% python3 -q
>>> import numpy as np
>>> np.set_printoptions(suppress=True, linewidth=160)
>>> O, _ = np.linalg.qr(np.array([[0.5], [0.9], [-0.6], [0.4]]))
>>> feats = O @ O.T
>>> feats.round(1)
array([[ 0.2,  0.3, -0.2,  0.1],
       [ 0.3,  0.5, -0.3,  0.2],
       [-0.2, -0.3,  0.2, -0.2],
       [ 0.1,  0.2, -0.2,  0.1]])
>>> # rank 1
>>> r = np.linalg.matrix_rank(feats)
>>> print(r)
1
>>> N = np.linalg.svd(feats)[2][r:].T
>>> [int(np.linalg.matrix_rank(feats[:i])) for i in range(1, len(feats) + 1)]
[1, 1, 1, 1]
>>> N.shape
(4, 3)
>>> print([int(np.linalg.matrix_rank(feats[:, :j + 1])) for j in range(4)])
[1, 1, 1, 1]
>>> np.round(feats @ N, 1) + 0
array([[0., 0., 0.],
       [0., 0., 0.],
       [0., 0., 0.],
       [0., 0., 0.]])
>>> P = np.triu(np.array([[0, 3, 2, 0], [0, 3, 1, 2], [2, 1, 0, 0], [1, 3, 2, 2]]), 1) + np.eye(4)
>>> A2 = P @ feats @ np.linalg.inv(P)
>>> print(np.round(np.linalg.det(A2), 1))
-0.0
>>> A2 = np.array([[0, 0, 2], [0, 0, 1]])
>>> basis = np.kron(A2, feats)
>>> basis.round(1)
array([[ 0. ,  0. , -0. ,  0. ,  0. ,  0. , -0. ,  0. ,  0.3,  0.6, -0.4,  0.3],
       [ 0. ,  0. , -0. ,  0. ,  0. ,  0. , -0. ,  0. ,  0.6,  1. , -0.7,  0.5],
       [-0. , -0. ,  0. , -0. , -0. , -0. ,  0. , -0. , -0.4, -0.7,  0.5, -0.3],
       [ 0. ,  0. , -0. ,  0. ,  0. ,  0. , -0. ,  0. ,  0.3,  0.5, -0.3,  0.2],
       [ 0. ,  0. , -0. ,  0. ,  0. ,  0. , -0. ,  0. ,  0.2,  0.3, -0.2,  0.1],
       [ 0. ,  0. , -0. ,  0. ,  0. ,  0. , -0. ,  0. ,  0.3,  0.5, -0.3,  0.2],
       [-0. , -0. ,  0. , -0. , -0. , -0. ,  0. , -0. , -0.2, -0.3,  0.2, -0.2],
       [ 0. ,  0. , -0. ,  0. ,  0. ,  0. , -0. ,  0. ,  0.1,  0.2, -0.2,  0.1]])
>>> np.linalg.matrix_rank(basis)
np.int64(1)
>>> x0 = np.array([-3, 0, 0, 3])
>>> np.round(feats @ x0, 1)
array([-0.1, -0.2,  0.1, -0.1])
>>> np.round(np.linalg.eigvalsh(2 * feats - np.eye(4)), 1)
array([-1., -1., -1.,  1.])
>>> print(np.allclose(feats[:-1].T @ np.linalg.lstsq(feats[:-1].T, feats[-1])[0], feats[-1]))
True
>>> round(float(np.trace(np.linalg.pinv(feats) @ feats)), 1)
1.0
>>> print(np.round(feats @ np.linalg.pinv(feats) @ feats, 1))
[[ 0.2  0.3 -0.2  0.1]
 [ 0.3  0.5 -0.3  0.2]
 [-0.2 -0.3  0.2 -0.2]
 [ 0.1  0.2 -0.2  0.1]]
>>> np.abs(np.diag(np.linalg.qr(feats)[1])) > 1e-9
array([ True, False, False, False])
>>> print(np.linalg.lstsq(feats[:-1].T, feats[-1])[2])
1
>>> data = np.load("m.npy")
>>> data
array([[0, 1],
       [1, 0]])
>>> # columns are unit length and at right angles
>>> data @ data
array([[1, 0],
       [0, 1]])
>>> np.argwhere(np.triu(data))
array([[0, 1]])
>>> L = np.diag(data.sum(axis=1)) - data
>>> (np.linalg.eigvalsh(L) < 1e-8).sum()
np.int64(1)
>>> np.round(np.linalg.eigvalsh(L), 1)
array([0., 2.])
>>> print(L)
[[ 1 -1]
 [-1  1]]
>>> L @ np.ones(2)
array([0., 0.])
